>>> import numpy as np
>>> np.set_printoptions(suppress=True, linewidth=100)
>>> A = np.load("out11.npy")
>>> A
array([[  1.2,  -2.1,   2. ,  -0.8,  -1.1,  -1.8],
       [  1.6,  -4.8,   2.1,   1.7,   0.6,  -1.1],
       [  0.9,   8.6,   3.7,  -0.9,  -0.4,   0.5],
       [  0.9,   4.7,   3. ,   2.5,   2.2,   1.8],
       [ -1.7,  -6.7,  -5. ,  -3.1,  -2.7,  -1.8],
       [  0.3,   8.3,   3. ,   0.7,   1.1,   1.6],
       [ -0.6,  -6.2,  -2.7,   2.9,   2.1,   1.3],
       [ -1.7,   1.5,  -3.1,  -0.8,  -0.2,   1.3],
       [ -0.7,  -5.5,  -3. ,   0.1,   0. ,  -0.3],
       [  1.5,   7.7,   5. ,   0.4,   0.5,   0.6],
       [ -0.2,  -2.2,  -1.2,  -2. ,  -1.8,  -1.6],
       [ -1.4,   7.9,  -1.1,  -2.2,  -1. ,   1.5],
       [ -2.8,  -4.4,  -7. ,  -2.3,  -1.7,  -0.1],
       [ -0.3, -10. ,  -2.9,  -0.9,  -1.5,  -2.5],
       [ -2.2,   5.4,  -3.4,  -2.8,  -1.2,   1.4],
       [ -2.8,   3.1,  -5.4,  -3.5,  -1.9,   1.1],
       [  2.2,   1.4,   5.2,   4.4,   3.3,   1.2],
       [  1.6,   3. ,   4. ,   0.6,   0.4,  -0.4],
       [  1.8,  -4. ,   3.4,   3. ,   2. ,  -0.3],
       [  0.7,   9.1,   4.1,   2.2,   2.3,   2.5],
       [  1.5,   0.9,   3.1,  -1.3,  -1.6,  -1.8],
       [ -0.4,  10.6,   1.9,  -0.3,   0.8,   2.1]])
>>> C2 = np.cov(A, rowvar=False)
>>> np.round(A.std(axis=0), 1)
array([1.5, 6. , 3.7, 2.1, 1.6, 1.4])
>>> np.round(np.corrcoef(A[:, 2], A[:, 5])[0, 1], 1)
np.float64(0.2)
>>> np.argsort(-A.std(axis=0).round(6), kind="stable")
array([1, 2, 3, 4, 0, 5])
>>> D = np.linalg.norm(A[:, None] - A[None], axis=-1)
>>> D[0].round(6).argsort(kind="stable")[:4]
array([ 0, 20, 10,  1])
>>> np.linalg.matrix_rank(D ** 2)
np.int64(8)
>>> np.flatnonzero(D[0] < D.mean() / 2)
array([ 0,  1, 10, 20])
>>> m1 = np.loadtxt("test1.csv", delimiter=",")
>>> m1
array([[ 0.,  6., -4.,  0., -2.],
       [-6.,  0., -1., -3.,  3.],
       [ 4.,  1.,  0.,  5., -8.],
       [ 0.,  3., -5.,  0.,  0.],
       [ 2., -3.,  8.,  0.,  0.]])
>>> idx = A[:, 3] > np.median(A[:, 3])
>>> r0 = A[idx].mean(axis=0) - A[~idx].mean(axis=0)
>>> round((((A - A.mean(axis=0)) @ r0 > 0) == idx).mean(), 1)
np.float64(0.8)
>>> np.argsort(-np.abs(r0).round(6), kind="stable")
array([2, 3, 4, 1, 0, 5])
>>> ((A - A.mean(axis=0)) @ r0 > 0).astype(int)
array([0, 1, 1, 1, 0, 1, 0, 0, 0, 1, 0, 0, 0, 0, 0, 0, 1, 1, 1, 1, 1, 1])
>>> idx.astype(int)
array([0, 1, 0, 1, 0, 1, 1, 0, 1, 1, 0, 0, 0, 0, 0, 0, 1, 1, 1, 1, 0, 1])
>>> Xs = (A - A.mean(axis=0)) / A.std(axis=0)
>>> np.round(Xs.std(axis=0), 1)
array([1., 1., 1., 1., 1., 1.])
>>> np.argwhere(np.abs(Xs) > 2)
array([[16,  3],
       [16,  4]])
>>> c = np.linalg.lstsq(np.delete(Xs, 4, axis=1), Xs[:, 4])[0]
>>> np.abs(c).argmax()
np.int64(3)
>>> O, _ = np.linalg.qr(np.array([[-2.7, 0.1, -2.2, -1.9, -0.5, 0.2, 0.7, -2.5, 1.0],
...     [-1.0, 1.6, 0.2, 0.3, 0.0, -1.6, 1.5, 0.1, 0.7],
...     [-1.6, 0.4, 0.2, 1.6, -0.4, 1.6, 0.7, -1.4, 1.6],
...     [0.1, -0.3, 0.2, 0.2, -1.1, 0.1, 0.7, -1.4, -0.9],
...     [-0.1, 0.2, 1.5, -0.6, -0.6, -0.8, 1.1, 0.3, -0.9],
...     [-0.8, -0.5, 1.2, 0.2, 0.1, 0.5, -0.1, -0.6, 1.3],
...     [-0.2, -0.6, 0.2, 0.4, -0.1, -1.1, -0.2, -1.6, 0.2],
...     [1.1, 0.1, -1.6, -0.1, -0.9, -0.2, 1.0, -0.4, 0.7],
...     [1.2, -0.2, 0.1, 1.1, -0.2, -0.9, -1.6, -0.5, -2.3]]))
>>> mat = O[:, :5]
>>> mat.round(1) + 0
array([[-0.7,  0.2,  0.5,  0.3, -0.1],
       [-0.3, -0.8, -0.1,  0. ,  0. ],
       [-0.4, -0.1, -0.2, -0.7, -0.2],
       [ 0. ,  0.2, -0.1, -0.1, -0.7],
       [ 0. , -0.1, -0.5,  0.5, -0.5],
       [-0.2,  0.3, -0.4,  0. ,  0. ],
       [-0.1,  0.4, -0.1, -0.2,  0. ],
       [ 0.3, -0.2,  0.5, -0.1, -0.4],
       [ 0.3,  0. ,  0. , -0.4, -0.1]])
>>> # orthonormal columns
>>> mat @ mat
Traceback (most recent call last):
  File "<python-input-29>", line 1, in <module>
    mat @ mat
    ~~~~^~~~~
ValueError: matmul: Input operand 1 has a mismatch in its core dimension 0, with gufunc signature (n?,k),(k,m?)->(n?,m?) (size 9 is different from 5)
>>> C2 = mat.T @ mat
>>> np.trace(C2), round(float((mat ** 2).sum()), 1)
(np.float64(5.0), 5.0)
>>> np.allclose(C2, C2.T)
True
>>> x0 = np.array([-2, 2, -2, 1, -2])
>>> np.round(mat @ np.ones(5), 1) + 0
array([ 0.1, -1.3, -1.6, -0.6, -0.6, -0.3,  0. ,  0.2, -0.1])
>>> np.round(mat * x0, 1) + 0
array([[ 1.4,  0.4, -1. ,  0.3,  0.2],
       [ 0.5, -1.6,  0.3,  0. ,  0. ],
       [ 0.8, -0.2,  0.3, -0.7,  0.4],
       [-0.1,  0.3,  0.1, -0.1,  1.4],
       [ 0.1, -0.2,  0.9,  0.5,  1. ],
       [ 0.4,  0.7,  0.8,  0. ,  0. ],
       [ 0.1,  0.7,  0.1, -0.2,  0.1],
       [-0.6, -0.3, -1.1, -0.1,  0.9],
       [-0.6,  0. , -0.1, -0.4,  0.2]])
>>> np.sign((mat @ x0).round(6))
array([ 1., -1.,  1.,  1.,  1.,  1.,  1., -1., -1.])
>>> np.linalg.norm(mat @ x0) <= np.linalg.norm(mat, 2) * np.linalg.norm(x0) + 1e-9
np.True_
>>> r0 = np.array([-4, -2, 3, 0, 5])
>>> arr = np.array([np.roll(r0, i) for i in range(5)])
>>> arr
array([[-4, -2,  3,  0,  5],
       [ 5, -4, -2,  3,  0],
       [ 0,  5, -4, -2,  3],
       [ 3,  0,  5, -4, -2],
       [-2,  3,  0,  5, -4]])
>>> w1 = np.array([[2, 3, 3, 3, 0, 2],
...     [1, 2, 1, 1, 0, 0],
...     [3, 0, 3, 0, 3, 1],
...     [1, 3, 1, 3, 3, 1],
...     [3, 0, 1, 2, 0, 3]])
>>> c = np.array([3, 3, -2, -5, 1, 5])
>>> hid = np.maximum(arr @ w1 + c, 0)
>>> hid
array([[17,  0,  0,  0, 10, 15],
       [ 6, 19,  6, 15,  4, 16],
       [ 3,  7,  0,  0,  0,  8],
       [14,  0, 16,  0,  4,  6],
       [ 0, 18,  0,  0, 16,  0]])
>>> (hid > 0).astype(int)
array([[1, 0, 0, 0, 1, 1],
       [1, 1, 1, 1, 1, 1],
       [1, 1, 0, 0, 0, 1],
       [1, 0, 1, 0, 1, 1],
       [0, 1, 0, 0, 1, 0]])
>>> cent = np.array([[0, 0], [0, 0], [1, 0], [2, 2], [0, 2], [0, 0]])
>>> hid @ cent
array([[ 0, 20],
       [36, 38],
       [ 0,  0],
       [16,  8],
       [ 0, 32]])
>>> C2 = hid.T @ hid
>>> np.round(np.linalg.svd(hid, compute_uv=False) ** 2, 1)
array([1661.6,  597.6,  280.1,  185.2,   25.4])
>>> O, Rm = np.linalg.qr(A)
>>> O.shape, Rm.shape
((22, 6), (6, 6))
>>> W0 = np.load("block14.npy")
>>> W0.round(1)
array([[-1.4,  0.5,  0.1,  1.4, -0.7,  0.5, -0.5,  0.2,  0.4, -1. ,  0.5,  0.7],
       [ 0.5, -0.6,  0.8, -0.1,  1.6, -0.4,  1.7, -0.3,  1.1,  0.3, -1.8, -1.7],
       [-1.2, -1.2,  1.5, -1.7, -0.4, -1.8,  2.7, -1.1,  0.6, -0.6, -0.2, -1.2],
       [ 0. , -1.7,  2.5, -0.1,  0. , -0.2,  0.1,  0.1, -1.8,  0.3, -0.9,  0. ],
       [-0.7, -0.2,  0.3, -0.7,  1. , -0.7, -0.8,  0.7, -0.6, -1.2,  0.9,  0.2],
       [-1.1, -0.1,  0.8, -0.4,  0.1, -1. , -0.7,  0.9, -0.7,  2.2,  2.2,  0.4],
       [-0.7, -0.1,  0.4, -0.6,  1. , -0.9, -0.8,  0.8, -0.7, -1.2,  0.9,  0.3]])
>>> C2 = W0.T @ W0
>>> np.round(np.diag(C2), 1)
array([ 5.9,  5. , 10. ,  5.9,  5.2,  6. , 12.2,  3.2,  6.3,  9.4, 10.8,  5.1])
>>> def softmax(z):
...     e = np.exp(z - z.max(axis=-1, keepdims=True))
...     return e / e.sum(axis=-1, keepdims=True)
... 
>>> np.round(softmax(W0[3] + 5), 1) + 0
array([0. , 0. , 0.6, 0. , 0. , 0. , 0.1, 0.1, 0. , 0.1, 0. , 0. ])
>>> np.round(softmax(W0).sum(axis=1), 1)
array([1., 1., 1., 1., 1., 1., 1.])
>>> scores = W0 @ W0.T / np.sqrt(12)
>>> np.round(softmax(scores), 1) + 0
array([[0.6, 0. , 0. , 0. , 0.1, 0.1, 0.1],
       [0. , 0.8, 0.2, 0. , 0. , 0. , 0. ],
       [0. , 0. , 1. , 0. , 0. , 0. , 0. ],
       [0. , 0. , 0.1, 0.8, 0. , 0. , 0. ],
       [0.1, 0. , 0.1, 0.1, 0.3, 0.1, 0.3],
       [0. , 0. , 0. , 0. , 0. , 0.9, 0. ],
       [0.1, 0. , 0.1, 0.1, 0.3, 0.1, 0.3]])
>>> U, sig, Vh = np.linalg.svd(W0)
>>> sig.round(1)
array([5.7, 4.7, 3.3, 3. , 2.6, 1.8, 0.2])
>>> A2 = U[:, :6] @ np.diag(sig[:6]) @ Vh[:6]
>>> np.linalg.matrix_rank(W0, rtol=0.05)
np.int64(6)
>>> np.linalg.matrix_rank(A2)
np.int64(6)
>>> round(np.linalg.norm(W0 - A2) / np.linalg.norm(W0), 1)
np.float64(0.0)
>>> rng = np.random.default_rng(5817)
>>> A2 = mat + rng.integers(-2, 3, (9, 2)) @ rng.integers(-2, 3, (2, 5))
>>> A2.round(1) + 0
array([[-2.7,  3.2, -0.5,  3.3,  5.9],
       [ 1.7, -1.8, -1.1, -1. ,  2. ],
       [-2.4,  1.9, -0.2,  1.3,  1.8],
       [ 0. ,  0.2, -0.1, -0.1, -0.7],
       [ 0. ,  1.9, -2.5,  2.5,  7.5],
       [ 3.8, -1.7, -2.4, -2. ,  4. ],
       [-0.1,  1.4, -1.1,  0.8,  4. ],
       [ 4.3, -4.2,  0.5, -4.1, -4.4],
       [-5.7,  5. ,  1. ,  4.6,  1.9]])
>>> np.round(A2 - mat, 1)
array([[-2.,  3., -1.,  3.,  6.],
       [ 2., -1., -1., -1.,  2.],
       [-2.,  2.,  0.,  2.,  2.],
       [ 0.,  0.,  0.,  0.,  0.],
       [ 0.,  2., -2.,  2.,  8.],
       [ 4., -2., -2., -2.,  4.],
       [ 0.,  1., -1.,  1.,  4.],
       [ 4., -4.,  0., -4., -4.],
       [-6.,  5.,  1.,  5.,  2.]])
>>> np.linalg.matrix_rank(A2 - mat, tol=1e-8)
np.int64(2)
>>> np.round(np.linalg.svd(A2 - mat, compute_uv=False), 1) + 0
array([16.3, 10.8,  0. ,  0. ,  0. ])
